>>> import numpy as np
>>> np.set_printoptions(precision=3, suppress=True, linewidth=140)
>>> M2 = np.array([[-3, 1], [-3, -1], [-3, 0], [-2, 1]])
>>> cent = np.array([[-2, -2, 4, 3, 4, -1, 2, 3], [5, 1, 4, -4, 1, 2, -3, -4]])
>>> X = M2 @ cent
>>> X
array([[ 11,   7,  -8, -13, -11,   5,  -9, -13],
       [  1,   5, -16,  -5, -13,   1,  -3,  -5],
       [  6,   6, -12,  -9, -12,   3,  -6,  -9],
       [  9,   5,  -4, -10,  -7,   4,  -7, -10]])
>>> left, s, vt = np.linalg.svd(X)
>>> np.argmax(s[:-1] / (s[1:] + 1e-6)) + 1
np.int64(2)
>>> M2 = left[:, :2] @ np.diag(s[:2]) @ vt[:2]
>>> round(float(np.linalg.norm(X - M2) / np.linalg.norm(X)), 3)
0.0
>>> np.linalg.matrix_rank(X, rtol=0.05)
np.int64(2)
>>> np.round(np.abs(X - M2).max(), 3)
np.float64(0.0)
>>> M = np.load("mat.npy")
>>> M
array([[ 0.577,  1.517,  0.499, -0.498,  0.931],
       [-1.402, -0.001,  1.107, -0.878, -0.192],
       [ 0.   ,  0.794,  0.816,  1.26 , -1.057],
       [-0.412, -0.531,  0.603,  1.114,  1.394],
       [-1.237,  0.886, -1.223,  0.392,  0.188]])
>>> M2 = np.linalg.inv(M)
>>> np.round(np.linalg.det(M) * np.linalg.det(M2), 3)
np.float64(1.0)
>>> np.round(np.linalg.inv(M2), 3) + 0
array([[ 0.577,  1.517,  0.499, -0.498,  0.931],
       [-1.402, -0.001,  1.107, -0.878, -0.192],
       [ 0.   ,  0.794,  0.816,  1.26 , -1.057],
       [-0.412, -0.531,  0.603,  1.114,  1.394],
       [-1.237,  0.886, -1.223,  0.392,  0.188]])
>>> (np.abs(M2) > 1e-9).astype(int)
array([[1, 1, 0, 1, 1],
       [1, 1, 1, 1, 1],
       [1, 1, 1, 1, 1],
       [1, 1, 1, 1, 1],
       [1, 1, 1, 1, 1]])
>>> hat = np.triu(np.array([[-2, -4, 2, 3, 3],
...     [4, 2, 8, -2, 2],
...     [9, -7, 0, 9, -8],
...     [-7, -1, -8, 2, -2],
...     [2, 3, -6, 0, -7]]), 1) + np.eye(5)
>>> M2 = hat @ M @ np.linalg.inv(hat)
>>> np.linalg.matrix_rank(M2)
np.int64(5)
>>> round(float(np.linalg.det(M2)), 3)
-32.0
>>> round(float(np.trace(M2)), 3), np.round(np.trace(M), 3)
(2.694, np.float64(2.694))
>>> np.poly(M2)
array([  1.   ,  -2.694,   1.793,   3.587, -21.555,  32.   ])
>>> M2 = np.array([[-5, 2], [6, 4], [0, 3]])
>>> m1 = np.kron(np.eye(3, dtype=int), M2)
>>> m1
array([[-5,  2,  0,  0,  0,  0],
       [ 6,  4,  0,  0,  0,  0],
       [ 0,  3,  0,  0,  0,  0],
       [ 0,  0, -5,  2,  0,  0],
       [ 0,  0,  6,  4,  0,  0],
       [ 0,  0,  0,  3,  0,  0],
       [ 0,  0,  0,  0, -5,  2],
       [ 0,  0,  0,  0,  6,  4],
       [ 0,  0,  0,  0,  0,  3]])
>>> M2 = m1[0, 0] * m1[1:] - np.outer(m1[1:, 0], m1[0])
>>> M2
array([[  0, -32,   0,   0,   0,   0],
       [  0, -15,   0,   0,   0,   0],
       [  0,   0,  25, -10,   0,   0],
       [  0,   0, -30, -20,   0,   0],
       [  0,   0,   0, -15,   0,   0],
       [  0,   0,   0,   0,  25, -10],
       [  0,   0,   0,   0, -30, -20],
       [  0,   0,   0,   0,   0, -15]])
>>> np.linalg.matrix_rank(M2), np.linalg.matrix_rank(m1)
(np.int64(5), np.int64(6))
>>> np.flatnonzero(~M2.round(6).any(axis=1))
array([], dtype=int64)
>>> W0 = np.load("w.npy")
>>> W0
array([[-1,  0,  3,  1,  0],
       [-1, -3,  2,  1,  1],
       [-3,  0, -1,  1,  2],
       [ 2,  1, -3,  3,  0],
       [-3,  1,  3, -2, -3],
       [-3,  3, -3, -2,  3],
       [ 2,  3, -3, -1,  2],
       [-3, -6,  7,  3,  2]])
>>> vec = np.array([1, 2, 0, 1, 2])
>>> target = W0 @ vec
>>> beta, lr = np.zeros(5), 1 / np.linalg.norm(W0, 2) ** 2
>>> for i in range(200):
...     beta -= lr * W0.T @ (W0 @ beta - target)
...     if i % 50 == 0: print(i, round(np.linalg.norm(W0 @ beta - target), 3))
... 
0 9.108
50 1.157
100 0.242
150 0.051
>>> beta
array([ 0.999,  1.997, -0.003,  0.999,  1.999])
>>> round(float(np.linalg.norm(W0, 2)), 3)
13.014
>>> round(float(np.linalg.norm(W0, 1)), 3), round(np.linalg.norm(W0, np.inf), 3)
(25.0, np.float64(21.0))
>>> np.linalg.norm(W0, axis=1).argmax()
np.int64(7)
>>> round(float(np.linalg.norm(W0[3], 1)), 3), np.round(np.linalg.norm(W0[3], np.inf), 3)
(9.0, np.float64(3.0))
>>> W0[3] @ W0[4]
np.int64(-20)
>>> E = np.array([[0, 3, 1, 1, 2],
...     [1, 3, 2, 2, 1],
...     [1, 3, 2, 2, 1],
...     [1, 3, 0, 3, 0],
...     [1, 0, 0, 0, 2],
...     [3, 1, 1, 3, 3]])
>>> q, evecs = np.linalg.qr(E[:, :1])[0], np.linalg.qr(E[:, 1:])[0]
>>> s = np.linalg.svd(q.T @ evecs, compute_uv=False)
>>> (s > 0.9).sum()
np.int64(1)
>>> np.degrees(np.arccos(s.clip(0, 1)))
array([7.09])
>>> M2 = np.c_[E[:, :3] @ np.array([[1, 2, 2], [-1, 2, 1], [1, 1, 2]]), np.array([4, -7, 2, -3, -5, -4])]
>>> M2
array([[-2,  7,  5,  4],
       [ 0, 10,  9, -7],
       [ 0, 10,  9,  2],
       [-2,  8,  5, -3],
       [ 1,  2,  2, -5],
       [ 3,  9,  9, -4]])
>>> np.round(np.linalg.lstsq(E, M2[:, 0])[0], 3) + 0
array([ 1., -1.,  1.,  0.,  0.])
>>> np.linalg.matrix_rank(np.c_[E, M2])
np.int64(6)
>>> q, evecs = np.linalg.qr(M2[:, :3])[0], np.linalg.qr(M2[:, 3:])[0]
>>> s = np.linalg.svd(q.T @ evecs, compute_uv=False)
>>> round(float(np.linalg.norm(q @ q.T - evecs @ evecs.T, 2)), 3)
1.0
>>> np.degrees(np.arccos(s.clip(0, 1)))
array([49.458])
>>> s
array([0.65])
>>> cent = np.array([[1, 1, 0, 7, 8], [1, 7, 7, 2, 0], [6, 6, 3, 7, 6]])
>>> J = np.repeat(cent, 14 // 3, axis=0)
>>> rng = np.random.default_rng(2077)
>>> J = J + 0.1 * rng.normal(size=J.shape)
>>> J
array([[ 0.868,  0.801,  0.11 ,  7.201,  8.089],
       [ 1.146,  0.777, -0.031,  6.906,  8.059],
       [ 1.153,  1.014, -0.071,  6.962,  7.959],
       [ 1.086,  0.906,  0.066,  7.042,  8.027],
       [ 1.002,  7.216,  6.906,  1.95 ,  0.05 ],
       [ 1.109,  6.935,  6.848,  2.038,  0.102],
       [ 0.845,  7.037,  6.802,  1.996,  0.016],
       [ 0.875,  6.944,  7.109,  1.991, -0.025],
       [ 5.827,  6.141,  2.938,  7.065,  5.863],
       [ 5.998,  5.963,  3.09 ,  7.039,  5.864],
       [ 5.935,  5.81 ,  2.975,  7.22 ,  5.931],
       [ 6.026,  5.891,  3.041,  7.041,  6.127]])
>>> blk = np.stack([J, -1 * J, J[::-1]])
>>> np.linalg.matrix_rank(blk)
array([5, 5, 5])
>>> blk.sum(axis=0)
array([[ 6.026,  5.891,  3.041,  7.041,  6.127],
       [ 5.935,  5.81 ,  2.975,  7.22 ,  5.931],
       [ 5.998,  5.963,  3.09 ,  7.039,  5.864],
       [ 5.827,  6.141,  2.938,  7.065,  5.863],
       [ 0.875,  6.944,  7.109,  1.991, -0.025],
       [ 0.845,  7.037,  6.802,  1.996,  0.016],
       [ 1.109,  6.935,  6.848,  2.038,  0.102],
       [ 1.002,  7.216,  6.906,  1.95 ,  0.05 ],
       [ 1.086,  0.906,  0.066,  7.042,  8.027],
       [ 1.153,  1.014, -0.071,  6.962,  7.959],
       [ 1.146,  0.777, -0.031,  6.906,  8.059],
       [ 0.868,  0.801,  0.11 ,  7.201,  8.089]])
>>> np.einsum("bij,cij->bc", blk, blk)
array([[ 1534.464, -1534.464,  1282.165],
       [-1534.464,  1534.464, -1282.165],
       [ 1282.165, -1282.165,  1534.464]])
>>> np.linalg.matrix_rank(blk.reshape(3, -1))
np.int64(2)
>>> feats = np.load("data.npy")
>>> feats
array([[ 2.02,  2.  , -8.  ,  9.  ,  4.  ],
       [-5.  , -3.98, -9.  , -4.  ,  5.  ],
       [-9.  ,  2.  ,  6.02, -3.  , -6.  ],
       [-5.  ,  4.  ,  1.  ,  6.02, -5.  ],
       [ 2.  ,  2.  , -8.  ,  9.  ,  4.02]])
>>> vec = np.array([2, 0, 0, -1, 0])
>>> (feats @ vec).argmax()
np.int64(0)
>>> np.einsum("ij,j->i", feats, vec)
array([ -4.96,  -6.  , -15.  , -16.02,  -5.  ])
>>> feats @ vec
array([ -4.96,  -6.  , -15.  , -16.02,  -5.  ])
>>> vec = np.array([-2, 1, 0, -2, -1, 1])
>>> m1 @ (2 * vec)
array([ 24, -16,   6,  -8, -16, -12,  14,  -4,   6])
>>> (m1 * vec).sum(axis=1)
array([12, -8,  3, -4, -8, -6,  7, -2,  3])
>>> vec @ m1
Traceback (most recent call last):
  File "<python-input-76>", line 1, in <module>
    vec @ m1
    ~~~~^~~~
ValueError: matmul: Input operand 1 has a mismatch in its core dimension 0, with gufunc signature (n?,k),(k,m?)->(n?,m?) (size 9 is different from 6)
>>> np.sign((m1 @ vec).round(6))
array([ 1, -1,  1, -1, -1, -1,  1, -1,  1])
>>> np.linalg.norm(m1 @ vec) <= np.linalg.norm(m1, 2) * np.linalg.norm(vec) + 1e-9
np.True_
>>> m1 @ np.eye(6)[0]
array([-5.,  6.,  0.,  0.,  0.,  0.,  0.,  0.,  0.])
>>> M2 = np.array([[5, 1], [4, -5]])
>>> cent = np.kron(M2, feats)
>>> cent.shape
(10, 10)
>>> np.round(np.linalg.norm(cent, 2), 3), round(np.linalg.norm(M2, 2) * np.linalg.norm(feats, 2), 3)
(np.float64(150.326), np.float64(150.326))
